% python3 -q
>>> import numpy as np
>>> np.set_printoptions(suppress=True, linewidth=160)
>>> arr = np.loadtxt("test2.csv", delimiter=",")
>>> print(arr)
[[ 3.  0.  0.  0.  0.  0.  0.  0.  0.  0.  0.  0.  0.  0.  0.]
 [ 1. -1.  0.  0.  0.  0.  0.  0.  0.  0.  0.  0.  0.  0.  0.]
 [-2.  0.  1.  0.  0.  0.  0.  0.  0.  0.  0.  0.  0.  0.  0.]
 [-1. -3.  0. -1.  0.  0.  0.  0.  0.  0.  0.  0.  0.  0.  0.]
 [-3.  2. -2.  1.  1.  0.  0.  0.  0.  0.  0.  0.  0.  0.  0.]
 [ 2.  1.  0.  1.  2.  3.  0.  0.  0.  0.  0.  0.  0.  0.  0.]
 [ 0. -1.  3.  1.  2.  0. -3.  0.  0.  0.  0.  0.  0.  0.  0.]
 [ 1.  0. -3.  1. -1.  3. -3.  1.  0.  0.  0.  0.  0.  0.  0.]
 [ 2.  1.  3.  3.  2. -1. -2.  3.  3.  0.  0.  0.  0.  0.  0.]
 [ 1.  3.  1. -2.  1. -1. -3.  2. -1. -2.  0.  0.  0.  0.  0.]
 [-3.  3.  0. -2. -2. -2. -3. -3. -2.  3.  0.  0.  0.  0.  0.]
 [-2.  2. -3. -2.  2.  1. -3. -1. -1.  2. -1.  2.  0.  0.  0.]
 [ 0.  3.  1. -3.  0.  2. -2.  3.  3. -1.  3.  2.  1.  0.  0.]
 [ 2. -3. -1. -1. -1. -3.  1. -3.  1.  1. -1.  1. -2. -2.  0.]
 [-3. -1.  2.  1.  1.  3.  2. -1.  1.  3. -2. -3. -3.  3.  2.]]
>>> rng = np.random.default_rng(85532)
>>> lab = rng.permutation(15)
>>> lab
array([ 2, 13, 10, 11,  8, 12,  6,  4,  9,  1, 14,  0,  3,  7,  5])
>>> out = arr[lab][:, lab]
>>> np.round(np.linalg.det(out), 3), round(float(np.linalg.det(arr[lab])), 3)
(np.float64(-0.0), -0.0)
>>> np.round(np.sort(np.abs(np.linalg.eigvals(out))), 3)
array([0., 1., 1., 1., 1., 1., 1., 2., 2., 2., 2., 3., 3., 3., 3.])
>>> left, s, Vt = np.linalg.svd(arr)
>>> print(np.argmax(s[:-1] / (s[1:] + 1e-6)) + 1)
14
>>> out = left[:, :14] @ np.diag(s[:14]) @ Vt[:14]
>>> round(float(np.abs(arr - out).max()), 3)
0.0
>>> print(np.round(np.linalg.norm(arr - out) / np.linalg.norm(arr), 3))
0.0
>>> round(float(np.linalg.norm(arr - out, 2)), 3), round(s[14], 3)
(0.0, np.float64(0.0))
>>> np.linalg.matrix_rank(arr, rtol=0.05)
np.int64(12)
>>> np.abs(np.diag(np.linalg.qr(arr)[1])) > 1e-9
array([ True,  True,  True,  True,  True,  True,  True,  True,  True,  True,  True,  True,  True,  True, False])
>>> np.allclose(arr[:-1].T @ np.linalg.lstsq(arr[:-1].T, arr[-1])[0], arr[-1])
False
>>> np.unique(arr.round(6), axis=0).shape
(15, 15)
>>> np.linalg.lstsq(arr[:-1].T, arr[-1])[2]
np.int32(13)
>>> round(float(np.linalg.norm(arr, 2) / np.linalg.norm(arr)), 3)
0.505
>>> np.linalg.cond(arr) > 100
np.True_
>>> rk = np.linalg.matrix_rank(arr)
>>> rk
np.int64(14)
>>> ns = np.linalg.svd(arr)[2][rk:].T
>>> print(np.round(ns[:, 0] / ns[np.abs(ns[:, 0]).round(6).argmax(), 0], 3) + 0)
[ 0.     0.     0.     0.     0.     0.     0.     0.     0.     0.    -0.101 -0.051  0.405 -0.38   1.   ]
>>> ns.shape
(15, 1)
>>> [int(np.linalg.matrix_rank(arr[:i])) for i in range(1, len(arr) + 1)]
[1, 2, 3, 4, 5, 6, 7, 8, 9, 10, 10, 11, 12, 13, 14]
>>> data = np.loadtxt("sample8.csv", delimiter=",")
>>> data.round(3)
array([[ 0.578, -0.181, -0.422, -0.302, -0.302, -0.422,  0.302, -0.06 ],
       [-0.181,  0.922, -0.181, -0.129, -0.129, -0.181,  0.129, -0.026],
       [-0.422, -0.181,  0.578, -0.302, -0.302, -0.422,  0.302, -0.06 ],
       [-0.302, -0.129, -0.302,  0.784, -0.216, -0.302,  0.216, -0.043],
       [-0.302, -0.129, -0.302, -0.216,  0.784, -0.302,  0.216, -0.043],
       [-0.422, -0.181, -0.422, -0.302, -0.302,  0.578,  0.302, -0.06 ],
       [ 0.302,  0.129,  0.302,  0.216,  0.216,  0.302,  0.784,  0.043],
       [-0.06 , -0.026, -0.06 , -0.043, -0.043, -0.06 ,  0.043,  0.991]])
>>> out = data / np.sqrt((data ** 2).mean(axis=1, keepdims=True))
>>> out[1].round(3)
array([-0.512,  2.609, -0.512, -0.366, -0.366, -0.512,  0.366, -0.073])
>>> feats = np.loadtxt("x.csv", delimiter=",")
>>> feats
array([[  1.,   3.,   3.,   1.,  -1.,   1.],
       [ -1.,   6.,   2.,   3.,  -4.,   0.],
       [  1.,   3.,  -1.,   2.,  -2.,  -3.],
       [ -2.,   3.,  -2.,   1.,  -3.,  -2.],
       [  0.,   6.,   0.,   3.,  -3.,   0.],
       [  1.,   7.,   0.,   6.,  -4.,   2.],
       [ -2.,   9.,   0.,   5.,  -1.,   1.],
       [  0.,  11.,   3.,   4.,  -4.,   2.],
       [  2.,  10.,   0.,   4.,  -2.,   2.],
       [  2.,  11.,  -2.,   5.,  -2.,   1.],
       [ -1.,  14.,   0.,   8.,  -2.,   3.],
       [ -3.,  11.,   1.,   8.,  -2.,   4.],
       [ -3.,  12.,  -2.,   9.,  -4.,   7.],
       [ -4.,  10.,  -4.,   9.,  -4.,   7.],
       [ -3.,   8.,  -7.,   9.,  -2.,   7.],
       [ -4.,  10.,  -6.,  10.,  -1.,   6.],
       [ -6.,   8.,  -5.,  13.,   1.,   4.],
       [ -3.,   5.,  -8.,  11.,   2.,   5.],
       [ -5.,   3.,  -7.,  10.,   0.,   8.],
       [ -8.,   2.,  -5.,  13.,   2.,  11.],
       [ -5.,  -1.,  -7.,  11.,   2.,  10.],
       [ -7.,   2.,  -6.,  13.,   2.,  10.],
       [ -8.,   0.,  -5.,  13.,   3.,  13.],
       [ -9.,   2.,  -2.,  11.,   1.,  14.],
       [-11.,   3.,  -3.,  14.,  -1.,  14.],
       [ -8.,   0.,  -6.,  15.,   2.,  12.],
       [ -7.,   2.,  -4.,  14.,   4.,  12.],
       [ -6.,  -1.,  -5.,  12.,   2.,  11.],
       [ -6.,   0.,  -7.,  10.,   1.,  12.],
       [ -3.,  -2.,  -5.,  10.,   2.,  15.],
       [ -4.,  -3.,  -2.,   7.,   5.,  16.],
       [ -7.,  -3.,   1.,   8.,   7.,  13.],
       [ -7.,  -5.,   2.,   6.,  10.,  12.]])
>>> Ac = (feats - feats.mean(axis=0)) / feats.std(axis=0)
>>> np.round(Ac.std(axis=0), 3)
array([1., 1., 1., 1., 1., 1.])
>>> np.argwhere(np.abs(Ac) > 2)
array([[24,  0],
       [31,  4],
       [32,  4]])
>>> coef = np.linalg.lstsq(np.delete(Ac, 4, axis=1), Ac[:, 4])[0]
>>> round(1 - np.var(Ac[:, 4] - np.delete(Ac, 4, axis=1) @ coef), 3)
np.float64(0.71)
>>> np.abs(coef).argmax()
np.int64(1)
>>> out = np.c_[feats[:, :5] @ np.array([[1, 0, 2, -3, -1],
...     [2, 5, 3, -5, 3],
...     [-1, -3, 3, -1, 1],
...     [-3, 4, 5, -3, 1],
...     [-4, 3, 4, -2, 4]]), np.array([3, -1, 1, 0, -1, -2, 0, 0, 2, -2, 2, 0, 3, 0, 3, -2, -2, 2, 1, -3, 0, -2, -2, -3, -1, 3, -3, -2, -1, -2, 1, 2, -1])]
>>> out
array([[  5.,   7.,  21., -22.,   8.,   3.],
       [ 16.,  24.,  21., -30.,   8.,  -1.],
       [ 10.,  20.,  10., -19.,   1.,   1.],
       [ 15.,  16.,  -8.,  -4.,  -2.,   0.],
       [ 15.,  33.,  21., -33.,   9.,  -1.],
       [ 13.,  47.,  37., -48.,  10.,  -2.],
       [  5.,  62.,  44., -52.,  30.,   0.],
       [ 23.,  50.,  46., -62.,  24.,   0.],
       [ 18.,  60.,  46., -64.,  24.,   2.],
       [ 19.,  75.,  48., -70.,  26.,  -2.],
       [ 11.,  96.,  72., -87.,  43.,   2.],
       [  2.,  78.,  62., -67.,  37.,   0.],
       [ 12.,  90.,  53., -68.,  30.,   3.],
       [  9.,  86.,  39., -53.,  23.,   0.],
       [  1.,  91.,  34., -47.,  21.,   3.],
       [ -4., 105.,  50., -60.,  34.,  -2.],
       [-28., 110.,  66., -58.,  42.,  -2.],
       [-26.,  99.,  48., -45.,  29.,   2.],
       [-22.,  76.,  28., -23.,  17.,   1.],
       [-46.,  83.,  48., -24.,  30.,  -3.],
       [-41.,  66.,  29., -10.,  14.,   0.],
       [-44.,  86.,  47., -26.,  28.,  -2.],
       [-54.,  76.,  46., -16.,  28.,  -2.],
       [-40.,  63.,  41., -16.,  28.,  -3.],
       [-40.,  77.,  44., -19.,  27.,  -1.],
       [-55.,  84.,  49., -19.,  25.,   3.],
       [-57.,  90.,  66., -35.,  39.,  -3.],
       [-47.,  64.,  38., -12.,  18.,  -2.],
       [-33.,  64.,  21.,  -7.,  13.,  -1.],
       [-40.,  51.,  31., -10.,  10.,  -2.],
       [-49.,  34.,  32.,  -2.,  20.,   1.],
       [-66.,  35.,  48.,  -3.,  35.,   2.],
       [-77.,  23.,  47.,   6.,  40.,  -1.]])
>>> np.linalg.matrix_rank(np.c_[feats, out])
np.int64(7)
>>> A = np.load("layer1.npy")
>>> A
array([[ 1, -2,  0,  1, -1],
       [-2,  1, -2,  0,  1],
       [ 0, -2,  1, -2,  0],
       [ 1,  0, -2,  1, -2],
       [-1,  1,  0, -2,  1]])
>>> q, Rm = np.linalg.qr(A)
>>> np.round(np.abs(np.diag(Rm)), 3)
array([2.646, 2.535, 2.72 , 2.069, 0.185])
>>> np.allclose(Rm.T @ Rm, A.T @ A)
True
>>> np.trace(q @ q.T)
np.float64(5.0)
>>> print(np.round(q @ Rm, 3) + 0)
[[ 1. -2.  0.  1. -1.]
 [-2.  1. -2.  0.  1.]
 [ 0. -2.  1. -2.  0.]
 [ 1.  0. -2.  1. -2.]
 [-1.  1.  0. -2.  1.]]
>>> print(np.round(abs(Rm[0, 0]), 3), round(np.linalg.norm(A[:, 0]), 3))
2.646 2.646
>>> Rm.round(3)
array([[-2.646,  1.89 , -0.756, -1.512,  2.268],
       [ 0.   ,  2.535, -1.014,  1.127, -0.113],
       [ 0.   ,  0.   , -2.72 ,  1.47 , -1.323],
       [ 0.   ,  0.   ,  0.   ,  2.069,  0.242],
       [ 0.   ,  0.   ,  0.   ,  0.   ,  0.185]])
>>> print(np.round(q.T @ q, 3) + 0)
[[1. 0. 0. 0. 0.]
 [0. 1. 0. 0. 0.]
 [0. 0. 1. 0. 0.]
 [0. 0. 0. 1. 0.]
 [0. 0. 0. 0. 1.]]
>>> proj = np.triu(np.array([[-5, -5, 2, -3, 2],
...     [2, -1, 5, 3, -3],
...     [4, 0, -1, 5, 2],
...     [4, 4, -2, 4, 5],
...     [1, 3, -5, 0, 0]]), 1) + np.eye(5)
>>> out = proj @ A @ np.linalg.inv(proj)
>>> print(out)
[[    6.    21.   -99.   440. -1949.]
 [    4.     8.   -51.   242. -1100.]
 [    3.    15.   -90.   413. -1854.]
 [   -4.   -15.    81.  -381.  1709.]
 [   -1.    -4.    22.  -103.   462.]]
>>> print(proj @ A - A @ proj)
[[  5.  -2.  26.  -2. -10.]
 [  6. -23.  -2.   0.   2.]
 [  3.   2.   0.   2.  -6.]
 [ -5.  10.  -2.   3.   2.]
 [  0.  -5.  -3.  -6.  15.]]
>>> np.linalg.matrix_rank(out)
np.int64(5)
>>> round(np.linalg.det(out), 3)
np.float64(7.0)
>>> W0 = np.array([[-2, 2, 0, 0, 2, -2, -1, 2, -1, 2],
...     [0, -2, 1, 0, -1, 1, 1, 0, 2, 1],
...     [-2, 2, 0, 2, 2, 2, -1, 1, -2, 2],
...     [-1, 2, -2, -2, 0, -1, -1, -1, -2, 1],
...     [1, 2, -1, -2, 2, 0, 1, -1, 0, 2],
...     [-2, -1, 0, -2, 2, 0, 1, -2, 1, -2],
...     [-1, -1, -2, 1, 0, 1, 0, -2, -1, 1],
...     [0, 1, -1, -1, 0, 0, -2, 1, -1, -1],
...     [1, -1, 0, -2, 1, 2, 0, -1, 1, -1],
...     [-2, 0, 0, 0, -1, -2, 2, 1, -1, 1],
...     [1, -1, 1, -1, -1, 1, 2, -2, 2, -1],
...     [0, -2, 0, -2, 2, 1, -2, -2, 1, -1],
...     [1, 2, 2, 2, 2, 1, -2, -2, -2, 0]])
>>> W0[-1] = W0[0] + -3 * W0[1]
>>> W0
array([[-2,  2,  0,  0,  2, -2, -1,  2, -1,  2],
       [ 0, -2,  1,  0, -1,  1,  1,  0,  2,  1],
       [-2,  2,  0,  2,  2,  2, -1,  1, -2,  2],
       [-1,  2, -2, -2,  0, -1, -1, -1, -2,  1],
       [ 1,  2, -1, -2,  2,  0,  1, -1,  0,  2],
       [-2, -1,  0, -2,  2,  0,  1, -2,  1, -2],
       [-1, -1, -2,  1,  0,  1,  0, -2, -1,  1],
       [ 0,  1, -1, -1,  0,  0, -2,  1, -1, -1],
       [ 1, -1,  0, -2,  1,  2,  0, -1,  1, -1],
       [-2,  0,  0,  0, -1, -2,  2,  1, -1,  1],
       [ 1, -1,  1, -1, -1,  1,  2, -2,  2, -1],
       [ 0, -2,  0, -2,  2,  1, -2, -2,  1, -1],
       [-2,  8, -3,  0,  5, -5, -4,  2, -7, -1]])
>>> proj = W0 @ np.linalg.solve(W0.T @ W0, W0.T)
>>> np.round(np.linalg.eigvalsh(proj), 3) + 0
array([0., 0., 0., 1., 1., 1., 1., 1., 1., 1., 1., 1., 1.])
>>> x = np.array([-2, -3, 1, 3, -3, 2, -1, 1, 0, 3])
>>> y = W0 @ x
>>> np.round(np.linalg.solve(W0.T @ W0, W0.T @ y), 3) + 0
array([-2., -3.,  1.,  3., -3.,  2., -1.,  1.,  0.,  3.])
>>> try:
...     np.linalg.solve(W0, y)
... except np.linalg.LinAlgError as e:
...     print(e)
... 
Last 2 dimensions of the array must be square
>>> y = y + 0.1 * rng.normal(size=13)
>>> y.round(3)
array([ -3.093,  14.036,   9.993, -11.164, -17.107, -13.943,   8.841,  -7.017,  -7.916,   5.143,  -3.027,  -6.934, -44.965])
>>> coef, *_ = np.linalg.lstsq(W0, y)
>>> coef.round(3)
array([-1.961, -3.093,  1.105,  2.954, -2.959,  2.006, -0.951,  1.043, -0.153,  2.975])
>>> print([round(float(np.linalg.norm(np.linalg.solve(W0.T @ W0 + lam * np.eye(10), W0.T @ y))), 2) for lam in (0, 1, 10, 100)])
[6.86, 6.59, 5.36, 2.55]
>>> np.round(W0.mean(axis=0), 3)
array([-0.692,  0.692, -0.538, -0.692,  1.   , -0.154, -0.308, -0.308, -0.615,  0.231])
>>> round(np.linalg.norm(W0), 3)
np.float64(20.64)
>>> W0 - W0[0]
array([[ 0,  0,  0,  0,  0,  0,  0,  0,  0,  0],
       [ 2, -4,  1,  0, -3,  3,  2, -2,  3, -1],
       [ 0,  0,  0,  2,  0,  4,  0, -1, -1,  0],
       [ 1,  0, -2, -2, -2,  1,  0, -3, -1, -1],
       [ 3,  0, -1, -2,  0,  2,  2, -3,  1,  0],
       [ 0, -3,  0, -2,  0,  2,  2, -4,  2, -4],
       [ 1, -3, -2,  1, -2,  3,  1, -4,  0, -1],
       [ 2, -1, -1, -1, -2,  2, -1, -1,  0, -3],
       [ 3, -3,  0, -2, -1,  4,  1, -3,  2, -3],
       [ 0, -2,  0,  0, -3,  0,  3, -1,  0, -1],
       [ 3, -3,  1, -1, -3,  3,  3, -4,  3, -3],
       [ 2, -4,  0, -2,  0,  3, -1, -4,  2, -3],
       [ 0,  6, -3,  0,  3, -3, -3,  0, -6, -3]])
>>> np.count_nonzero(W0)
np.int64(106)
>>> W0.sum(axis=1)
array([ 2,  3,  6, -7,  4, -5, -4, -4,  0, -2,  1, -5, -7])
>>> np.zeros(13, 10)
Traceback (most recent call last):
  File "<python-input-79>", line 1, in <module>
    np.zeros(13, 10)
    ~~~~~~~~^^^^^^^^
TypeError: Cannot interpret '10' as a data type
>>> np.diff(W0, axis=0)
array([[ 2, -4,  1,  0, -3,  3,  2, -2,  3, -1],
       [-2,  4, -1,  2,  3,  1, -2,  1, -4,  1],
       [ 1,  0, -2, -4, -2, -3,  0, -2,  0, -1],
       [ 2,  0,  1,  0,  2,  1,  2,  0,  2,  1],
       [-3, -3,  1,  0,  0,  0,  0, -1,  1, -4],
       [ 1,  0, -2,  3, -2,  1, -1,  0, -2,  3],
       [ 1,  2,  1, -2,  0, -1, -2,  3,  0, -2],
       [ 1, -2,  1, -1,  1,  2,  2, -2,  2,  0],
       [-3,  1,  0,  2, -2, -4,  2,  2, -2,  2],
       [ 3, -1,  1, -1,  0,  3,  0, -3,  3, -2],
       [-1, -1, -1, -1,  3,  0, -4,  0, -1,  0],
       [-2, 10, -3,  2,  3, -6, -2,  4, -8,  0]])
>>> W0.shape
(13, 10)
>>> np.abs(W0).max()
np.int64(8)
